% python3 -q
>>> import numpy as np
>>> np.set_printoptions(precision=3, suppress=True, linewidth=200)
>>> A = np.load("arr.npy")
>>> print(A)
[[-2  1 -1 -2]
 [ 1 -2  1 -1]
 [-1  1 -2  1]
 [-2 -1  1 -2]]
>>> print(np.linalg.norm(A, axis=1))
[3.162 2.646 2.646 3.162]
>>> print(round(np.linalg.norm(A[1] - A[3]), 3))
3.317
>>> print(np.round(np.linalg.norm(A) ** 2 / np.linalg.norm(A, 2) ** 2, 3))
2.125
>>> print(np.round(np.linalg.norm(A, "nuc"), 3))
10.0
>>> print(A[1] @ A[3])
3
>>> print([round(float(np.linalg.det(A[:i, :i])), 2) + 0 for i in range(1, 5)])
[-2.0, 3.0, -4.0, -16.0]
>>> vals, V = np.linalg.eigh(A)
>>> vec = np.array([2, 2, 1, -2])
>>> print(np.abs(A).sum(axis=1).max(), np.abs(vals).max())
6 4.0
>>> print((np.sign(V[:, -1].round(6)) == np.sign(V[0, -1].round(6))).astype(int))
[1 1 0 0]
>>> print(np.round(vec @ A @ vec / (vec @ vec), 3), vals[0], round(vals[-1], 3))
0.154 -4.0 1.0
>>> print(V * np.maximum(vals, 0) @ V.T)
[[ 0.4  0.2 -0.2 -0.4]
 [ 0.2  0.1 -0.1 -0.2]
 [-0.2 -0.1  0.1  0.2]
 [-0.4 -0.2  0.2  0.4]]
>>> M2 = np.array([[3, -1], [-3, 1]])
>>> basis = np.kron(M2, A)
>>> print(basis)
[[-6  3 -3 -6  2 -1  1  2]
 [ 3 -6  3 -3 -1  2 -1  1]
 [-3  3 -6  3  1 -1  2 -1]
 [-6 -3  3 -6  2  1 -1  2]
 [ 6 -3  3  6 -2  1 -1 -2]
 [-3  6 -3  3  1 -2  1 -1]
 [ 3 -3  6 -3 -1  1 -2  1]
 [ 6  3 -3  6 -2 -1  1 -2]]
>>> print(np.linalg.matrix_rank(basis))
4
>>> print(basis.shape)
(8, 8)
